$ python -q
>>> import numpy as np
>>> np.set_printoptions(suppress=True, linewidth=200)
>>> def rd(a):
...     return np.round(a, 2) + 0
... 
>>> m1 = np.load("data.npy")
>>> m1
array([[-1, -1,  2, -1, -2],
       [-1, -2, -3, -2, -3],
       [-2,  3,  0,  3, -3],
       [ 2,  5, 11,  5,  7]])
>>> np.argsort(-np.linalg.norm(m1, axis=0).round(6), kind="stable")[:3]
array([2, 4, 1])
>>> np.linalg.cond(m1) > 100
np.True_
>>> [round(float(x), 2) for x in np.linalg.svd(m1, compute_uv=False)[:3]]
[15.82, 5.58, 3.42]
>>> np.linalg.matrix_rank(m1, rtol=0.1)
np.int64(3)
>>> W0 = np.load("case9.npy")
>>> W0
array([[-1.12, -0.49,  0.14,  0.14,  0.07, -0.49],
       [ 1.44,  0.63, -0.18, -0.18, -0.09,  0.63],
       [ 0.96,  0.42, -0.12, -0.12, -0.06,  0.42]])
>>> np.argsort(-np.linalg.norm(W0, axis=0).round(6), kind="stable")[:3]
array([0, 1, 5])
>>> rd(np.linalg.norm(W0, 2) / np.linalg.norm(W0))
np.float64(1.0)
>>> np.linalg.cond(W0) > 100
np.True_
>>> Uu, s, Vh = np.linalg.svd(W0)
>>> vecs = Vh[:(s > 1e-8).sum()]
>>> rng = np.random.default_rng(3311)
>>> x0 = W0[1] + -3 * W0[2] + rng.integers(2) * np.eye(6)[2]
>>> x0
array([-1.44, -0.63,  1.18,  0.18,  0.09, -0.63])
>>> np.allclose(vecs.T @ vecs @ x0, x0)
False
>>> np.linalg.matrix_rank(np.vstack([W0, x0]))
np.int64(2)
>>> rd(vecs.T @ vecs)
array([[ 0.71,  0.31, -0.09, -0.09, -0.04,  0.31],
       [ 0.31,  0.13, -0.04, -0.04, -0.02,  0.13],
       [-0.09, -0.04,  0.01,  0.01,  0.01, -0.04],
       [-0.09, -0.04,  0.01,  0.01,  0.01, -0.04],
       [-0.04, -0.02,  0.01,  0.01,  0.  , -0.02],
       [ 0.31,  0.13, -0.04, -0.04, -0.02,  0.13]])
>>> rank = np.linalg.matrix_rank(W0)
>>> rank
np.int64(1)
>>> null = np.linalg.svd(W0)[2][rank:].T
>>> rd(W0 @ null)
array([[0., 0., 0., 0., 0.],
       [0., 0., 0., 0., 0.],
       [0., 0., 0., 0., 0.]])
>>> np.allclose(W0 @ null, 0)
True
>>> np.linalg.matrix_rank(W0.T @ W0), np.linalg.matrix_rank(W0 @ W0.T)
(np.int64(1), np.int64(1))
>>> [int(np.linalg.matrix_rank(W0[:, :j + 1])) for j in range(6)]
[1, 1, 1, 1, 1, 1]
>>> rd(null @ null.T)
array([[ 0.29, -0.31,  0.09,  0.09,  0.04, -0.31],
       [-0.31,  0.87,  0.04,  0.04,  0.02, -0.13],
       [ 0.09,  0.04,  0.99, -0.01, -0.01,  0.04],
       [ 0.09,  0.04, -0.01,  0.99, -0.01,  0.04],
       [ 0.04,  0.02, -0.01, -0.01,  1.  ,  0.02],
       [-0.31, -0.13,  0.04,  0.04,  0.02,  0.87]])
>>> E = np.loadtxt("mat.csv", delimiter=",")
>>> E
array([[ 5.61, -3.5 , -4.67, -6.94, -0.64, -1.14],
       [ 6.16, -1.99, -5.87, -6.67,  1.15, -1.71],
       [ 1.65,  4.66, -5.43, -3.42, -0.14,  2.12],
       [ 6.96, -2.37, -5.97, -5.76,  1.86, -1.71],
       [ 4.12,  3.09, -4.1 , -3.31,  0.17, -0.07],
       [ 3.76,  3.94, -4.17, -1.79, -1.51,  0.72],
       [ 3.79,  4.63, -5.39, -3.9 , -1.68, -1.03],
       [ 1.4 , -0.33, -0.68,  4.76, -7.26, -3.55],
       [ 5.87, -3.66, -5.13, -5.59,  0.66, -1.79],
       [ 3.42,  3.47, -6.76, -2.99,  0.68, -0.94],
       [ 1.32,  0.23, -0.18,  5.49, -7.43, -3.81],
       [ 6.15, -3.15, -5.51, -6.53, -0.91, -1.04],
       [ 0.46,  1.98, -0.99,  3.77, -7.61, -0.79],
       [ 1.72,  3.34, -6.29, -4.12, -0.67,  0.75],
       [ 1.04,  3.41, -4.22, -2.65, -1.32,  0.65],
       [ 5.53, -2.11, -3.15, -7.71,  2.11,  0.6 ]])
>>> idx = E[:, 1] > np.median(E[:, 1])
>>> r0 = E[idx].mean(axis=0) - E[~idx].mean(axis=0)
>>> rd((((E - E.mean(axis=0)) @ r0 > 0) == idx).mean())
np.float64(0.88)
>>> np.argsort(-np.abs(r0).round(6), kind="stable")
array([1, 0, 5, 3, 2, 4])
>>> Y = np.c_[E[:, :4] @ np.array([[-1, 1, -3, 1], [-1, -1, -2, 3], [3, 0, 1, -2], [0, 1, 1, 2]]), np.array([1, 3, 5, 5, 3, 1, 5, 1, 5, 3, 4, 1, 4, 5, 5, 5])]
>>> rd(Y)
array([[-16.12,   2.17, -21.44,  -9.43,   1.  ],
       [-21.78,   1.48, -27.04,  -1.41,   3.  ],
       [-22.6 ,  -6.43, -23.12,  19.65,   5.  ],
       [-22.5 ,   3.57, -27.87,   0.27,   5.  ],
       [-19.51,  -2.28, -25.95,  14.97,   3.  ],
       [-20.21,  -1.97, -25.12,  20.34,   1.  ],
       [-24.59,  -4.74, -29.92,  20.66,   5.  ],
       [ -3.11,   6.49,   0.54,  11.29,   1.  ],
       [-17.6 ,   3.94, -21.01,  -6.03,   5.  ],
       [-27.17,  -3.04, -26.95,  21.37,   3.  ],
       [ -2.09,   6.58,   0.89,  13.35,   4.  ],
       [-19.53,   2.77, -24.19,  -5.34,   1.  ],
       [ -5.41,   2.25,  -2.56,  15.92,   4.  ],
       [-23.93,  -5.74, -22.25,  16.08,   5.  ],
       [-17.11,  -5.02, -16.81,  14.41,   5.  ],
       [-12.87,  -0.07, -23.23,  -9.92,   5.  ]])
>>> np.linalg.matrix_rank(np.c_[E, Y])
np.int64(7)
>>> rd(np.linalg.norm(np.linalg.qr(E)[0].T @ Y, axis=0) ** 2 / ((Y ** 2).sum(axis=0) + 1e-12))
array([1.  , 1.  , 1.  , 1.  , 0.79])
>>> np.linalg.matrix_rank(Y)
np.int64(5)
>>> x0 = np.array([3, 2, 3, 0, 1, 1])
>>> a = np.maximum(W0 @ x0, 0)
>>> rd(np.maximum(W0 @ x0, 0) - np.maximum(-W0 @ x0, 0))
array([-4.34,  5.58,  3.72])
>>> rd(W0.T @ a)
array([11.61,  5.08, -1.45, -1.45, -0.73,  5.08])
>>> rd(a)
array([0.  , 5.58, 3.72])
>>> M = np.array([[2, 1, 0, 2, 1, 2],
...     [1, 1, 1, 1, 2, 1],
...     [2, 2, 1, 1, 1, 1],
...     [2, 0, 0, 1, 2, 1],
...     [1, 1, 2, 1, 1, 2],
...     [1, 0, 1, 2, 2, 1],
...     [0, 2, 2, 1, 1, 2]])
>>> M
array([[2, 1, 0, 2, 1, 2],
       [1, 1, 1, 1, 2, 1],
       [2, 2, 1, 1, 1, 1],
       [2, 0, 0, 1, 2, 1],
       [1, 1, 2, 1, 1, 2],
       [1, 0, 1, 2, 2, 1],
       [0, 2, 2, 1, 1, 2]])
>>> Y = M[0, 0] * M[1:] - np.outer(M[1:, 0], M[0])
>>> Y
array([[ 0,  1,  2,  0,  3,  0],
       [ 0,  2,  2, -2,  0, -2],
       [ 0, -2,  0, -2,  2, -2],
       [ 0,  1,  4,  0,  1,  2],
       [ 0, -1,  2,  2,  3,  0],
       [ 0,  4,  4,  2,  2,  4]])
>>> M[:, 0] / M[0, 0]
array([1. , 0.5, 1. , 1. , 0.5, 0.5, 0. ])
>>> np.flatnonzero(~Y.round(6).any(axis=1))
array([], dtype=int64)
>>> q, vecs = np.linalg.qr(M[:, :1])[0], np.linalg.qr(M[:, 1:])[0]
>>> s = np.linalg.svd(q.T @ vecs, compute_uv=False)
>>> rd(s)
array([0.93])
>>> rd(np.degrees(np.arccos(s.clip(0, 1))))
array([20.78])
>>> idx = rng.permutation(6)
>>> Y = M[:, idx] * rng.choice([-1, 1], 6)
>>> Y
array([[-2, -2, -2, -1,  1,  0],
       [-1, -1, -1, -1,  2, -1],
       [-2, -1, -1, -2,  1, -1],
       [-2, -1, -1,  0,  2,  0],
       [-1, -2, -1, -1,  1, -2],
       [-1, -1, -2,  0,  2, -1],
       [ 0, -2, -1, -2,  1, -2]])
>>> Uu, _, Vh = np.linalg.svd(M.T @ Y)
>>> rd(np.linalg.lstsq(M, Y)[0])
array([[-1.,  0.,  0.,  0.,  0.,  0.],
       [ 0.,  0.,  0., -1.,  0.,  0.],
       [ 0.,  0.,  0.,  0.,  0., -1.],
       [ 0.,  0., -1.,  0.,  0.,  0.],
       [ 0.,  0.,  0.,  0.,  1.,  0.],
       [ 0., -1.,  0.,  0.,  0.,  0.]])
>>> rd(Uu @ Vh)
array([[-1.,  0.,  0.,  0.,  0.,  0.],
       [ 0.,  0.,  0., -1.,  0.,  0.],
       [ 0.,  0.,  0.,  0.,  0., -1.],
       [ 0.,  0., -1.,  0.,  0.,  0.],
       [ 0.,  0.,  0.,  0.,  1.,  0.],
       [ 0., -1.,  0.,  0.,  0.,  0.]])
>>> x0 = np.array([4, -4, 4, -5, 1, 1])
>>> rhs = M @ x0
>>> rd(np.linalg.solve(M.T @ M, M.T @ rhs))
array([ 4., -4.,  4., -5.,  1.,  1.])
>>> rd(np.linalg.lstsq(M, rhs)[0])
array([ 4., -4.,  4., -5.,  1.,  1.])
>>> rhs = rhs + 0.05 * rng.normal(size=7)
>>> rd(rhs)
array([-2.97,  1.99,  1.03,  6.02,  5.91,  1.02, -1.93])
>>> b, *_ = np.linalg.lstsq(M, rhs)
>>> b.round()
array([ 4., -4.,  4., -5.,  1.,  1.])
>>> rd(M.T @ (rhs - M @ b))
array([0., 0., 0., 0., 0., 0.])
>>> [round(float(np.linalg.norm(np.linalg.solve(M.T @ M + lam * np.eye(6), M.T @ rhs))), 2) for lam in (0, 1, 10, 100)]
[8.56, 4.15, 0.97, 0.22]
>>> q, _ = np.linalg.qr(np.array([[-1.9, 0.4, -1.3, 1.0],
...     [0.3, 0.2, 2.3, -0.3],
...     [-0.8, -1.1, 1.4, -0.8],
...     [0.2, -1.0, -1.1, 0.9]]))
>>> K = q[:, :4]
>>> rd(K)
array([[-0.91, -0.25,  0.14,  0.3 ],
       [ 0.14, -0.13, -0.73,  0.66],
       [-0.38,  0.71, -0.49, -0.32],
       [ 0.1 ,  0.64,  0.45,  0.61]])
>>> rd(K.mean(axis=0))
array([-0.26,  0.24, -0.16,  0.31])
>>> np.zeros(4, 4)
Traceback (most recent call last):
  File "<python-input-76>", line 1, in <module>
    np.zeros(4, 4)
    ~~~~~~~~^^^^^^
TypeError: Cannot interpret '4' as a data type
>>> np.unravel_index(np.abs(K).argmax(), K.shape)
(np.int64(0), np.int64(0))
>>> rd(np.abs(K).max())
np.float64(0.91)
